% python3 -q
>>> import numpy as np
>>> import numpy.linalg as la
>>> np.set_printoptions(precision=2, suppress=True, linewidth=120, floatmode="fixed")
>>> J = np.load("out2.npy")
>>> print(J)
[[-2.00 -1.00  2.00 -2.00  2.00  0.00  0.00  0.00  1.00  0.00 -2.00  1.00  0.00  2.00  4.00]
 [-2.00  2.00  1.00  2.00  0.00  0.00 -2.00  2.00  0.00  2.00 -2.00 -1.00  0.00 -3.00 -1.00]
 [ 0.00 -1.00 -2.00 -2.00 -1.00 -2.00  2.00  1.00 -1.00  1.00 -2.00  1.00  0.00  1.00 -4.00]
 [ 2.00 -1.00 -1.00 -2.00  2.00 -1.00  0.00  0.00 -2.00  2.00  0.00  1.00  0.00  4.00 -5.00]
 [ 1.00 -2.00 -1.00 -1.00  1.00  1.00 -1.00  2.00  0.00  0.00  1.00  0.00  2.00  5.00 -3.00]
 [ 0.00  1.00 -1.00 -2.00 -1.00  2.00  2.00  1.00  2.00  1.00  1.00 -2.00 -2.00  3.00  4.00]
 [ 1.00  2.00  2.00  2.00  0.00  2.00  1.00  2.00 -1.00 -2.00 -1.00  2.00 -1.00 -2.00 -2.00]
 [ 2.00  0.00 -1.00  0.00 -1.00 -2.00 -1.00 -1.00 -1.00 -2.00 -1.00  0.00 -2.00 -2.00  5.00]
 [ 0.00  1.00  1.00 -1.00 -2.00  1.00  0.00  1.00  2.00 -1.00  2.00  2.00  1.00 -4.00  0.00]
 [ 2.00 -1.00 -1.00  0.00  1.00 -1.00  2.00 -2.00  1.00  2.00  1.00 -2.00  0.00  1.00  1.00]
 [-1.00  2.00  1.00 -2.00  2.00  0.00 -1.00  0.00 -1.00  1.00 -1.00 -1.00 -2.00 -1.00  2.00]
 [-1.00  2.00  1.00  2.00  2.00 -2.00  0.00 -1.00  0.00  2.00  1.00  1.00 -1.00  0.00  1.00]
 [-2.00 -2.00  2.00  1.00  0.00 -2.00  1.00 -2.00  1.00 -2.00  2.00  1.00  2.00  4.00 -4.00]
 [ 0.00  0.00  0.00  0.00  0.00  0.00  0.00  0.00  0.00  0.00  0.00  0.00  0.00  0.00  2.00]
 [ 0.00  0.00  0.00  0.00  0.00  0.00  0.00  0.00  0.00  0.00  0.00  0.00  0.00 -1.00 -3.00]]
>>> q, V = la.qr(J[:, :13])[0], la.qr(J[:, 13:])[0]
>>> sigma = la.svd(q.T @ V, compute_uv=False)
>>> print(sigma)
[1.00 0.94]
>>> round(la.norm(q @ q.T - V @ V.T, 2), 2)
np.float64(1.0)
>>> f = np.array([-5, -1, 4, -4, 2, 5, -4, 4, -2, -5, 4])
>>> v = np.array([0, 2, 1, 4, 4, 1, 0, 2, 5, 2])
>>> m1 = np.outer(f, v)
>>> m1
array([[  0, -10,  -5, -20, -20,  -5,   0, -10, -25, -10],
       [  0,  -2,  -1,  -4,  -4,  -1,   0,  -2,  -5,  -2],
       [  0,   8,   4,  16,  16,   4,   0,   8,  20,   8],
       [  0,  -8,  -4, -16, -16,  -4,   0,  -8, -20,  -8],
       [  0,   4,   2,   8,   8,   2,   0,   4,  10,   4],
       [  0,  10,   5,  20,  20,   5,   0,  10,  25,  10],
       [  0,  -8,  -4, -16, -16,  -4,   0,  -8, -20,  -8],
       [  0,   8,   4,  16,  16,   4,   0,   8,  20,   8],
       [  0,  -4,  -2,  -8,  -8,  -2,   0,  -4, -10,  -4],
       [  0, -10,  -5, -20, -20,  -5,   0, -10, -25, -10],
       [  0,   8,   4,  16,  16,   4,   0,   8,  20,   8]])
>>> # row 6 repeats row 3
>>> np.abs(np.diag(la.qr(m1)[1])) > 1e-9
array([False,  True, False, False, False, False, False, False, False, False])
>>> np.unique(m1.round(6), axis=0).shape
(7, 10)
>>> np.round(np.trace(la.pinv(m1) @ m1), 2)
np.float64(1.0)
>>> print(np.allclose(m1[:-1].T @ la.lstsq(m1[:-1].T, m1[-1])[0], m1[-1]))
True
>>> f, v = m1[9], m1[10]
>>> f @ v
np.int64(-1420)
>>> f @ f
np.int64(1775)
>>> pr = (f @ v) / (f @ f) * f
>>> (v - pr) @ f
np.float64(0.0)
>>> pr
array([-0.00,  8.00,  4.00, 16.00, 16.00,  4.00, -0.00,  8.00, 20.00,  8.00])
>>> v - pr
array([0.00, 0.00, 0.00, 0.00, 0.00, 0.00, 0.00, 0.00, 0.00, 0.00])
>>> data = np.load("m.npy")
>>> data
array([[ 0, -1, -3,  0,  1,  1, -1,  1,  2, -2],
       [ 0,  0,  1, -1,  0,  2, -3, -1,  2,  3],
       [ 0,  0,  0,  0,  2, -2,  2, -2,  0, -3],
       [ 0,  0,  0,  0, -2,  0, -3,  3, -1, -1],
       [ 0,  0,  0,  0,  0,  1, -1,  1,  1,  2],
       [ 0,  0,  0,  0,  0,  0,  1,  0,  2,  1],
       [ 0,  0,  0,  0,  0,  0,  0, -2,  0,  0],
       [ 0,  0,  0,  0,  0,  0,  0,  0,  2, -3],
       [ 0,  0,  0,  0,  0,  0,  0,  0,  0, -1],
       [ 0,  0,  0,  0,  0,  0,  0,  0,  0,  0]])
>>> # triangular: eigenvalues sit on the diagonal
>>> np.unique(data.round(6), axis=0).shape
(10, 10)
>>> print(np.allclose(data[:-1].T @ la.lstsq(data[:-1].T, data[-1])[0], data[-1]))
True
>>> la.lstsq(data[:-1].T, data[-1])[2]
np.int32(8)
>>> rng = np.random.default_rng(261132)
>>> z = rng.permutation(10)
>>> z
array([4, 8, 7, 3, 0, 5, 1, 2, 9, 6])
>>> other = data[z][:, z]
>>> print(np.allclose(other, data))
False
>>> print(np.trace(other))
0
>>> print(round(la.det(other), 2), np.round(la.det(data[z]), 2))
0.0 0.0
>>> left, sigma, Vh = la.svd(m1)
>>> sigma.round(2) + 0
array([107.91,   0.00,   0.00,   0.00,   0.00,   0.00,   0.00,   0.00,   0.00,   0.00])
>>> other = left[:, :1] @ np.diag(sigma[:1]) @ Vh[:1]
>>> np.round(la.norm(m1 - other, 2), 2), round(float(sigma[1]), 2)
(np.float64(0.0), 0.0)
>>> round(np.abs(m1 - other).max(), 2)
np.float64(0.0)
>>> round(la.norm(m1 - other) / la.norm(m1), 2)
np.float64(0.0)
>>> rk = la.matrix_rank(data)
>>> rk
np.int64(8)
>>> null = la.svd(data)[2][rk:].T
>>> la.matrix_rank(data.T @ data), la.matrix_rank(data @ data.T)
(np.int64(8), np.int64(8))
>>> [int(la.matrix_rank(data[:, :j + 1])) for j in range(10)]
[0, 1, 2, 2, 3, 4, 5, 6, 7, 8]
>>> null.shape
(10, 2)
>>> left, sigma, Vh = la.svd(data)
>>> V = Vh[:(sigma > 1e-8).sum()]
>>> x = data[3] + -1 * data[1] + rng.integers(2) * np.eye(10)[8]
>>> print(x)
[ 0.00  0.00 -1.00  1.00 -2.00 -2.00  0.00  4.00 -3.00 -4.00]
>>> la.matrix_rank(np.vstack([data, x]))
np.int64(8)
>>> feats = np.loadtxt("data.csv", delimiter=",")
>>> print(feats)
[[ 1.11  0.80  0.19 -2.12 -1.94  2.13  1.05 -0.96 -1.02 -0.84 -1.91 -0.18 -0.07]
 [ 0.93  0.94 -0.08 -1.92 -2.06  1.96  1.20 -0.90 -1.05 -1.03 -2.07 -0.15 -0.05]
 [ 1.01  1.15 -0.10 -2.18 -2.14  2.07  0.93 -1.01 -1.01 -0.97 -2.01  0.12 -0.01]
 [ 1.06  0.82 -0.14 -2.15 -1.84  1.98  0.90 -1.08 -0.95 -1.16 -2.00  0.01  0.16]
 [ 0.92  1.00  0.16 -1.87 -2.11  1.92  0.90 -1.05 -1.02 -0.93 -1.87  0.11  0.14]
 [ 0.95  0.95 -0.12 -1.88 -1.95  1.92  1.19 -1.15 -0.79 -0.96 -1.93 -0.08 -0.04]
 [ 0.99  0.88  0.20 -2.06 -1.94  1.96  1.05 -0.98 -1.08 -0.97 -2.18 -0.08  0.08]
 [ 1.01  1.12  0.06 -1.89 -2.17  1.97  0.98 -0.71 -1.01 -1.12 -1.98 -0.05 -0.21]
 [ 1.13  0.99 -0.05 -1.92 -1.89  1.98  0.98 -0.77 -1.11 -1.16 -1.95  0.02 -0.01]
 [ 1.22  0.72  0.22 -2.12 -1.96  2.03  0.88 -0.80 -0.80 -0.88 -2.03 -0.06 -0.03]
 [ 0.84  0.94  0.07 -1.99 -2.00  1.92  0.93 -0.98 -1.00 -0.83 -1.87  0.07  0.01]
 [-1.11  0.13 -1.97 -0.10 -1.02 -2.06 -1.95 -2.07 -0.07 -1.84  2.04  0.14  0.01]
 [-0.96 -0.06 -1.96  0.00 -0.98 -1.98 -1.91 -1.85 -0.29 -1.94  1.87  0.03  0.08]
 [-1.01 -0.05 -1.85 -0.16 -0.89 -2.07 -2.13 -2.00 -0.01 -1.87  1.90 -0.10  0.01]
 [-1.12 -0.08 -1.92 -0.01 -1.11 -2.03 -2.01 -2.04  0.11 -2.04  1.98  0.06 -0.06]
 [-0.96 -0.17 -2.12 -0.02 -0.86 -2.09 -1.93 -2.01 -0.03 -1.92  2.01 -0.19 -0.03]
 [-1.03 -0.09 -2.21  0.02 -1.18 -1.70 -2.16 -1.99  0.02 -2.07  2.01 -0.02  0.20]
 [-1.00  0.14 -2.03 -0.05 -1.02 -2.19 -2.01 -1.95  0.02 -1.83  2.16 -0.09  0.08]
 [-1.02  0.06 -1.86 -0.09 -1.21 -2.01 -2.04 -1.90  0.02 -2.03  1.99 -0.03  0.00]
 [-1.25 -0.11 -1.99  0.03 -0.91 -1.92 -1.98 -1.96  0.23 -2.16  2.02 -0.02 -0.09]
 [-0.92  0.11 -1.96 -0.08 -0.97 -1.95 -2.00 -1.96 -0.04 -1.86  1.98  0.00 -0.08]
 [-1.09  0.13 -2.21 -0.13 -0.92 -2.11 -1.89 -2.08  0.07 -1.99  2.01  0.03 -0.16]
 [ 1.94 -1.97 -2.01 -1.10 -1.99  1.03  1.04 -1.15  0.92  0.12 -0.93  0.06 -1.99]
 [ 2.03 -2.08 -1.94 -0.95 -1.97  1.01  0.91 -0.86  0.83 -0.07 -0.99  0.21 -1.98]
 [ 1.89 -1.92 -2.03 -0.94 -1.97  0.98  1.00 -1.00  0.91  0.10 -1.00 -0.10 -1.96]
 [ 2.06 -2.09 -1.90 -1.16 -2.05  1.11  0.83 -0.97  1.04 -0.05 -0.91  0.07 -2.09]
 [ 1.92 -1.99 -1.99 -0.96 -2.01  0.90  0.96 -0.89  1.09  0.15 -0.98 -0.23 -1.99]
 [ 1.75 -1.92 -1.92 -1.16 -2.13  1.03  0.86 -1.04  0.97 -0.01 -0.97 -0.13 -1.95]
 [ 1.98 -1.96 -1.88 -0.87 -1.95  1.10  0.99 -1.03  1.24  0.08 -1.02 -0.10 -2.22]
 [ 1.94 -2.11 -1.79 -0.94 -2.01  0.89  0.82 -0.99  1.09  0.05 -1.13 -0.07 -2.07]
 [ 2.00 -2.02 -1.88 -1.14 -2.07  1.03  1.13 -0.99  1.05  0.12 -1.08  0.00 -1.97]
 [ 2.01 -1.90 -1.93 -0.99 -2.00  1.10  0.87 -0.95  1.00 -0.04 -1.01  0.10 -2.09]
 [ 1.90 -2.12 -1.89 -0.90 -1.77  1.06  1.25 -1.09  1.02 -0.01 -0.95 -0.14 -1.96]]
>>> hat = feats @ la.solve(feats.T @ feats, feats.T)
>>> np.round(la.eigvalsh(hat), 2) + 0
array([0.00, 0.00, 0.00, 0.00, 0.00, 0.00, 0.00, 0.00, 0.00, 0.00, 0.00, 0.00, 0.00, 0.00, 0.00, 0.00, 0.00, 0.00,
       0.00, 0.00, 1.00, 1.00, 1.00, 1.00, 1.00, 1.00, 1.00, 1.00, 1.00, 1.00, 1.00, 1.00, 1.00])
>>> print(hat @ feats[:, 6])
[ 1.05  1.20  0.93  0.90  0.90  1.19  1.05  0.98  0.98  0.88  0.93 -1.95 -1.91 -2.13 -2.01 -1.93 -2.16 -2.01 -2.04
 -1.98 -2.00 -1.89  1.04  0.91  1.00  0.83  0.96  0.86  0.99  0.82  1.13  0.87  1.25]
>>> def softmax(z):
...     e = np.exp(z - z.max(axis=-1, keepdims=True))
...     return e / e.sum(axis=-1, keepdims=True)
... 
>>> softmax(data).sum(axis=1)
array([1.00, 1.00, 1.00, 1.00, 1.00, 1.00, 1.00, 1.00, 1.00, 1.00])
>>> np.round(softmax(data[2] + 4), 2) + 0
array([0.05, 0.05, 0.05, 0.05, 0.37, 0.01, 0.37, 0.01, 0.05, 0.00])
>>> att = data @ data.T / np.sqrt(10)
>>> np.round(softmax(att)[2] @ data, 2) + 0
array([ 0.00,  0.00,  0.00,  0.00,  1.98, -1.98,  1.98, -1.98,  0.01, -2.99])
>>> np.round(softmax(att), 2) + 0
array([[0.97, 0.00, 0.00, 0.00, 0.00, 0.00, 0.00, 0.02, 0.00, 0.00],
       [0.00, 0.99, 0.00, 0.00, 0.00, 0.00, 0.00, 0.00, 0.00, 0.00],
       [0.00, 0.00, 0.99, 0.00, 0.00, 0.00, 0.00, 0.01, 0.00, 0.00],
       [0.00, 0.00, 0.00, 0.99, 0.00, 0.00, 0.00, 0.00, 0.00, 0.00],
       [0.02, 0.67, 0.00, 0.04, 0.19, 0.04, 0.01, 0.00, 0.01, 0.02],
       [0.07, 0.19, 0.04, 0.01, 0.13, 0.35, 0.05, 0.07, 0.04, 0.05],
       [0.04, 0.13, 0.25, 0.01, 0.04, 0.07, 0.25, 0.07, 0.07, 0.07],
       [0.22, 0.00, 0.16, 0.01, 0.00, 0.01, 0.01, 0.56, 0.02, 0.01],
       [0.14, 0.03, 0.19, 0.10, 0.04, 0.05, 0.07, 0.19, 0.10, 0.07],
       [0.10, 0.10, 0.10, 0.10, 0.10, 0.10, 0.10, 0.10, 0.10, 0.10]])
>>> f = np.array([2, 7, -9, 2, -4, 3, 1, 5, -3, -5, -2, -7, 5])
>>> v = np.array([2, 2, 2, 0, 0, 1, 0, 1, 1, 0, 1, 2, 2, 1])
>>> K = f[:, None] + v[None, :]
>>> print(K)
[[ 4  4  4  2  2  3  2  3  3  2  3  4  4  3]
 [ 9  9  9  7  7  8  7  8  8  7  8  9  9  8]
 [-7 -7 -7 -9 -9 -8 -9 -8 -8 -9 -8 -7 -7 -8]
 [ 4  4  4  2  2  3  2  3  3  2  3  4  4  3]
 [-2 -2 -2 -4 -4 -3 -4 -3 -3 -4 -3 -2 -2 -3]
 [ 5  5  5  3  3  4  3  4  4  3  4  5  5  4]
 [ 3  3  3  1  1  2  1  2  2  1  2  3  3  2]
 [ 7  7  7  5  5  6  5  6  6  5  6  7  7  6]
 [-1 -1 -1 -3 -3 -2 -3 -2 -2 -3 -2 -1 -1 -2]
 [-3 -3 -3 -5 -5 -4 -5 -4 -4 -5 -4 -3 -3 -4]
 [ 0  0  0 -2 -2 -1 -2 -1 -1 -2 -1  0  0 -1]
 [-5 -5 -5 -7 -7 -6 -7 -6 -6 -7 -6 -5 -5 -6]
 [ 7  7  7  5  5  6  5  6  6  5  6  7  7  6]]
>>> # row 3 repeats row 0
>>> left, sigma, Vh = la.svd(K)
>>> np.argmax(sigma[:-1] / (sigma[1:] + 1e-6)) + 1
np.int64(2)
>>> print(sigma.round(2) + 0)
[65.39 10.66  0.00  0.00  0.00  0.00  0.00  0.00  0.00  0.00  0.00  0.00  0.00]
>>> other = left[:, :2] @ np.diag(sigma[:2]) @ Vh[:2]
>>> round(la.norm(K - other) / la.norm(K), 2)
np.float64(0.0)
>>> print(np.round(np.abs(K - other).max(), 2))
0.0
>>> round(float(la.norm(K - other, 2)), 2), round(sigma[2], 2)
(0.0, np.float64(0.0))
>>> la.matrix_rank(K, rtol=0.1)
np.int64(2)
>>> np.argsort(-la.norm(K, axis=0).round(6), kind="stable")[:3]
array([0, 1, 2])
>>> W0 = np.loadtxt("sample2.csv", delimiter=",")
>>> print(W0.round(2) + 0)
[[-0.48  0.06  0.38  1.92  0.98  1.07 -0.48 -0.51  0.05  0.51  0.52 -0.64 -1.14 -0.21  0.29]
 [ 0.40 -0.47  0.05 -0.77  1.63  0.41  1.08 -0.02  1.08 -0.30 -0.32 -0.53  0.37 -1.20  0.91]
 [ 1.12  0.29 -0.79  0.28 -0.72 -0.17  0.06 -0.48  0.90 -1.09  1.02  1.07 -1.17 -0.49  0.63]
 [-1.04  0.39  0.90  0.37  0.50 -0.40 -0.65 -0.21  0.19 -1.24 -0.14  0.93  0.89  0.75  1.46]
 [ 0.80 -1.08  0.65 -0.01 -0.09 -0.25  0.11  1.29  0.56 -0.04  0.83 -0.92 -0.38  1.63  0.60]
 [-0.56  0.20 -0.35  0.10 -0.45 -1.93  0.18 -0.49 -0.50  0.41  0.33 -1.37 -0.26 -0.66  1.19]
 [-0.24 -1.09 -1.58  0.41  0.38  0.00 -0.71  0.67 -0.07  0.96  0.90  0.83  1.10 -0.31  0.50]
 [-0.64 -0.55  0.67 -1.45 -0.43  0.53 -0.31 -1.54  0.58  1.14  0.87  0.33 -0.27  0.34  0.34]
 [ 0.08  0.27  0.01 -1.23  1.02 -0.09 -0.90  0.91 -1.25  0.16 -0.19  0.59 -1.54 -0.19  0.57]
 [ 0.88 -1.75  1.22  0.37 -0.52 -0.10 -0.70 -0.43 -0.92 -0.48 -0.34  0.15  0.23 -1.14  0.07]
 [ 0.00 -1.22 -0.98  0.32  0.57 -0.55  0.58 -1.11 -0.13  0.00 -1.41  0.45 -0.75  1.21  0.03]
 [ 0.00 -0.14 -0.67 -0.45  0.42  0.77  0.48 -0.76 -1.58 -1.30  1.26 -0.71  0.44  0.51 -0.12]
 [-0.64 -0.48  0.25 -0.14  1.10 -1.36 -0.54 -0.09  0.70 -0.67  0.88  0.04 -0.27 -0.24 -1.75]
 [-1.91 -0.98 -0.28 -0.15 -0.99  0.66  0.57  0.91  0.19 -0.84 -0.21 -0.06 -0.79 -0.53  0.06]
 [ 0.16  0.00 -0.94 -0.49 -0.24  0.48 -2.01 -0.29  0.79 -0.67 -0.80 -1.30  0.11  0.10  0.06]]
>>> f, v = W0[10], W0[11]
>>> round(float(f @ v), 2)
-0.0
>>> pr = (f @ v) / (f @ f) * f
>>> print(pr.round(2) + 0)
[0.00 0.00 0.00 0.00 0.00 0.00 0.00 0.00 0.00 0.00 0.00 0.00 0.00 0.00 0.00]
